% python3 -q
>>> import numpy as np
>>> from numpy import linalg as LA
>>> np.set_printoptions(suppress=True, linewidth=100)
>>> K = np.load("w.npy")
>>> print(K)
[[ 0.  0. -1. -1.  0.  0.  0.]
 [ 0.  0.  0.  0.  0. -1.  0.]
 [-1.  0.  0. -1.  0.  0.  0.]
 [-1.  0. -1.  0.  0.  0.  0.]
 [ 0.  0.  0.  0.  0.  0. -1.]
 [ 0. -1.  0.  0.  0.  0.  0.]
 [ 0.  0.  0.  0. -1.  0.  0.]]
>>> vals, vecs = LA.eigh(K)
>>> print(np.round(vecs @ np.diag(vals) @ vecs.T, 1) + 0)
[[ 0.  0. -1. -1.  0.  0.  0.]
 [ 0.  0.  0.  0.  0. -1.  0.]
 [-1.  0.  0. -1.  0.  0.  0.]
 [-1.  0. -1.  0.  0.  0.  0.]
 [ 0.  0.  0.  0.  0.  0. -1.]
 [ 0. -1.  0.  0.  0.  0.  0.]
 [ 0.  0.  0.  0. -1.  0.  0.]]
>>> print(np.round(vals.sum(), 1), np.trace(K))
0.0 0.0
>>> print(np.round(LA.svd(K, compute_uv=False), 1))
[2. 1. 1. 1. 1. 1. 1.]
>>> print(vals.round(1))
[-2. -1. -1.  1.  1.  1.  1.]
>>> print((vals > 1e-8).sum(), (vals < -1e-8).sum())
4 3
>>> print(np.round(vecs.T @ vecs, 1) + 0)
[[1. 0. 0. 0. 0. 0. 0.]
 [0. 1. 0. 0. 0. 0. 0.]
 [0. 0. 1. 0. 0. 0. 0.]
 [0. 0. 0. 1. 0. 0. 0.]
 [0. 0. 0. 0. 1. 0. 0.]
 [0. 0. 0. 0. 0. 1. 0.]
 [0. 0. 0. 0. 0. 0. 1.]]
>>> print(np.round(LA.eigvalsh(K + -3 * np.eye(7)), 1))
[-5. -4. -4. -2. -2. -2. -2.]
>>> O, vecs = LA.qr(K[:, :5])[0], LA.qr(K[:, 5:])[0]
>>> sig = LA.svd(O.T @ vecs, compute_uv=False)
>>> print(np.degrees(np.arccos(sig.clip(0, 1))))
[90. 90.]
>>> print(round(float(LA.norm(O @ O.T - vecs @ vecs.T, 2)), 1))
1.0
>>> print(sig)
[0. 0.]
>>> A = np.load("sample0.npy")
>>> print(A.round(1) + 0)
[[  1.2   4.4   7.5   0.5   5.1   3.8   5.2]
 [ -2.9   3.6   8.   -9.5   2.9   3.6   4.6]
 [  0.1  -5.2  -4.4   4.7  -0.6  -2.7  -3.9]
 [ -1.9  -6.5  -3.7  -2.1  -1.2  -4.4  -4.7]
 [ -4.4 -11.8 -10.6  -3.5  -6.   -7.2  -9.8]
 [ -4.8  -9.8 -10.4  -2.2  -6.8  -4.4  -8.4]
 [ -2.   -5.8  -4.   -1.2  -1.7  -3.2  -4.3]
 [  2.1   7.1   3.4  11.2   2.4   9.5   6.3]
 [ -5.5  -6.4  -1.8 -12.2  -2.5  -4.3  -4.4]
 [ -2.9  -4.5  -2.1  -4.2  -1.4  -2.2  -3. ]
 [  3.4   6.3   3.5  12.9   3.6   7.9   5.8]
 [  0.8  -2.9   2.3  -1.1   3.6  -3.5  -1. ]
 [  1.4   6.4  -0.4  14.4  -0.4  10.7   5.1]
 [  0.   -3.1  -1.    2.    0.9  -1.6  -1.7]
 [ -5.3 -13.3 -13.2  -3.3  -7.9  -7.6 -11.4]
 [ -3.9 -18.5 -14.8  -3.8  -6.4 -14.4 -15.4]
 [ -3.6  -9.3  -8.2  -2.4  -4.6  -5.3  -7.6]
 [  0.7   6.5   9.6  -1.2   5.6   5.7   7. ]
 [  8.4  20.7  22.   13.   15.1  16.4  19.6]
 [  3.2  -0.3   1.5   8.    4.    0.    0.8]
 [  4.6  24.7  22.1   9.5  11.4  23.   22.4]
 [  3.6  14.7  10.7  12.5   6.   15.7  13.2]]
>>> # rows and columns are dependent
>>> print(K.sum(axis=0))
[-2. -1. -2. -2. -1. -1. -1.]
>>> print(np.diff(K, axis=0))
[[ 0.  0.  1.  1.  0. -1.  0.]
 [-1.  0.  0. -1.  0.  1.  0.]
 [ 0.  0. -1.  1.  0.  0.  0.]
 [ 1.  0.  1.  0.  0.  0. -1.]
 [ 0. -1.  0.  0.  0.  0.  1.]
 [ 0.  1.  0.  0. -1.  0.  0.]]
>>> print(np.count_nonzero(K))
10
>>> print(np.abs(K).max())
1.0
>>> m1 = np.loadtxt("m.csv", delimiter=",")
>>> print(m1)
[[ 0. -2. -1.  4.]
 [ 2.  0.  4.  1.]
 [ 1. -4.  0.  1.]
 [-4. -1. -1.  0.]]
>>> r0, r1 = m1[1], m1[3]
>>> print(r0 @ r0)
21.0
>>> pr = (r0 @ r1) / (r0 @ r0) * r0
>>> print(np.outer(r0, r1))
[[ -8.  -2.  -2.   0.]
 [ -0.  -0.  -0.   0.]
 [-16.  -4.  -4.   0.]
 [ -4.  -1.  -1.   0.]]
>>> print((m1 + m1.T) / 2)
[[0. 0. 0. 0.]
 [0. 0. 0. 0.]
 [0. 0. 0. 0.]
 [0. 0. 0. 0.]]
>>> print((m1 - m1.T) / 2)
[[ 0. -2. -1.  4.]
 [ 2.  0.  4.  1.]
 [ 1. -4.  0.  1.]
 [-4. -1. -1.  0.]]
>>> print(np.allclose(m1, m1.T))
False
>>> x0 = np.array([0, 4, 1, 9])
>>> a = np.maximum(m1 @ x0, 0)
>>> print(np.flatnonzero(a > 1e-9))
[0 1]
>>> print(np.maximum(m1 @ (3 * x0), 0))
[81. 39.  0.  0.]
>>> x0 = np.array([6, 4, -8, -1])
>>> print(np.round(LA.svd(m1, compute_uv=False), 1))
[5.7 5.7 2.7 2.7]
>>> print(round(float(LA.det(m1)), 1))
225.0
>>> O = LA.solve(np.eye(4) - m1, np.eye(4) + m1)
>>> print(round(float(LA.det(O)), 1))
1.0
>>> print(np.all(LA.eigvalsh(K) > 0))
False
>>> F = np.load("block7.npy")
>>> print(F)
[[-1.8  2.4 -1.6 -1.5]
 [-0.4 -0.4 -1.7 -0.1]
 [-2.   2.3 -3.  -1.6]
 [ 2.3 -3.1  2.8  2. ]
 [-5.   7.7 -4.1 -4.5]
 [-3.1  4.4 -2.8 -2.7]
 [ 4.  -5.7  4.3  3.5]
 [ 0.5 -0.8 -0.3  0.3]
 [ 2.1 -3.2  1.3  1.9]
 [ 1.1 -0.5  2.5  0.6]
 [-1.6  2.2 -2.  -1.5]
 [-3.7  4.7 -4.4 -3.1]
 [-0.7  0.6 -1.  -0.5]]
>>> O, R = LA.qr(F)
>>> print(np.round(O.T @ O, 1) + 0)
[[1. 0. 0. 0.]
 [0. 1. 0. 0.]
 [0. 0. 1. 0.]
 [0. 0. 0. 1.]]
>>> print(np.round(abs(R[0, 0]), 1), np.round(LA.norm(F[:, 0]), 1))
9.3 9.3
>>> print(np.round(O @ R, 1))
[[-1.8  2.4 -1.6 -1.5]
 [-0.4 -0.4 -1.7 -0.1]
 [-2.   2.3 -3.  -1.6]
 [ 2.3 -3.1  2.8  2. ]
 [-5.   7.7 -4.1 -4.5]
 [-3.1  4.4 -2.8 -2.7]
 [ 4.  -5.7  4.3  3.5]
 [ 0.5 -0.8 -0.3  0.3]
 [ 2.1 -3.2  1.3  1.9]
 [ 1.1 -0.5  2.5  0.6]
 [-1.6  2.2 -2.  -1.5]
 [-3.7  4.7 -4.4 -3.1]
 [-0.7  0.6 -1.  -0.5]]
>>> print(np.round(np.abs(np.diag(R)), 1))
[9.3 1.8 1.2 0.2]
>>> print(np.allclose(R.T @ R, F.T @ F))
True
>>> print(R.round(1))
[[  9.3 -12.9   9.5   8. ]
 [  0.    1.8   2.6  -0.5]
 [  0.    0.    1.2   0.1]
 [  0.    0.    0.   -0.2]]
>>> print(np.round(np.abs(LA.svd(R)[2][-1]), 1))
[0.1 0.4 0.1 0.9]
>>> dist = LA.norm(F[:, None] - F[None], axis=-1)
>>> print(dist[:5, :5].round(1))
[[ 0.   3.4  1.4  8.9  7.3]
 [ 3.4  0.   3.7  6.3 10.6]
 [ 1.4  3.7  0.   9.7  6.9]
 [ 8.9  6.3  9.7  0.  16.1]
 [ 7.3 10.6  6.9 16.1  0. ]]
>>> print(np.round(LA.norm(F, axis=1), 1))
[ 3.7  1.8  4.6  5.2 11.   6.6  8.9  1.   4.5  2.8  3.7  8.   1.4]
>>> print(np.unravel_index(dist.round(6).argmax(), dist.shape))
(np.int64(4), np.int64(6))
>>> print(dist.mean(axis=1).argmax())
6
>>> rng = np.random.default_rng(111747)
>>> X = (rng.random((5, 5)) < 0.3) + np.eye(5)
>>> X /= X.sum(axis=1, keepdims=True)
>>> print(X.round(1))
[[1.  0.  0.  0.  0. ]
 [0.  1.  0.  0.  0. ]
 [0.  0.5 0.5 0.  0. ]
 [0.  0.  0.2 0.5 0.2]
 [0.  0.  0.  0.  1. ]]
>>> print(np.round(LA.matrix_power(X, 100), 1) + 0)
[[1.  0.  0.  0.  0. ]
 [0.  1.  0.  0.  0. ]
 [0.  1.  0.  0.  0. ]
 [0.  0.5 0.  0.  0.5]
 [0.  0.  0.  0.  1. ]]
>>> print(X @ np.ones(5))
[1. 1. 1. 1. 1.]
>>> print(np.round(np.sort(np.abs(LA.eigvals(X)))[::-1], 1))
[1.  1.  1.  0.5 0.5]
>>> print(np.round(LA.matrix_power(X, 2), 1))
[[1.  0.  0.  0.  0. ]
 [0.  1.  0.  0.  0. ]
 [0.  0.8 0.2 0.  0. ]
 [0.  0.1 0.2 0.2 0.4]
 [0.  0.  0.  0.  1. ]]
>>> pr = np.eye(5)[3]
>>> for _ in range(4):
...     pr = pr @ X
...     print(pr.round(1))
... 
[0.  0.  0.2 0.5 0.2]
[0.  0.1 0.2 0.2 0.4]
[0.  0.2 0.2 0.1 0.4]
[0.  0.3 0.1 0.1 0.5]
>>> feats = np.array([[-91, 0, 2, -3],
...     [0, -70, -2, -2],
...     [-1, 1, -91, -1],
...     [-2, -1, -3, -9]])
>>> idx = rng.permutation(4)
>>> print(idx)
[3 2 0 1]
>>> A2 = feats[idx][:, idx]
>>> print(np.round(np.sort(np.abs(LA.eigvals(A2))), 1))
[ 8.9 70.1 91.  91. ]
>>> print(np.trace(A2))
-261
>>> print(np.allclose(A2, feats))
False
>>> print(np.diag(A2))
[ -9 -91 -91 -70]
>>> A2 = np.array([[1, 0, -2], [-2, 2, -1], [0, 1, 0], [0, -2, -1]])
>>> print(A2.T @ feats.T)
[[ -91  140   -3    0]
 [   8 -138  -87   13]
 [ 185   72    2   14]]
>>> print(np.einsum("ik,kj->ij", feats, A2))
[[ -91    8  185]
 [ 140 -138   72]
 [  -3  -87    2]
 [   0   13   14]]
>>> print(LA.matrix_rank(np.vstack([feats, A2.T])))
4
>>> print(round(np.abs(LA.eigvals(feats)).max(), 1))
91.0
>>> print(np.allclose(feats @ feats.T, feats.T @ feats))
False
>>> print(np.round(np.sort(np.abs(LA.eigvals(feats))), 1))
[ 8.9 70.1 91.  91. ]
>>> print((feats + feats.T) / 2)
[[-91.    0.    0.5  -2.5]
 [  0.  -70.   -0.5  -1.5]
 [  0.5  -0.5 -91.   -2. ]
 [ -2.5  -1.5  -2.   -9. ]]
>>> print(np.allclose(feats, feats.T))
False
>>> print(np.trace(feats))
-261
>>> print((feats - feats.T) / 2)
[[ 0.   0.   1.5 -0.5]
 [ 0.   0.  -1.5 -0.5]
 [-1.5  1.5  0.   1. ]
 [ 0.5  0.5 -1.   0. ]]
>>> O = feats.astype(float).copy()
>>> for j in range(4):
...     O[:, j] -= O[:, :j] @ (O[:, :j].T @ O[:, j])
...     O[:, j] /= LA.norm(O[:, j])
... 
>>> print(np.round(O.T @ feats, 1) + 0)
[[91.   0.  -0.9  3.2]
 [ 0.  70.   0.7  2.1]
 [ 0.   0.  91.1  1.3]
 [ 0.   0.   0.   8.9]]
>>> print(O.round(1) + 0)
[[-1.  0.  0.  0.]
 [ 0. -1.  0.  0.]
 [ 0.  0. -1.  0.]
 [ 0.  0.  0. -1.]]
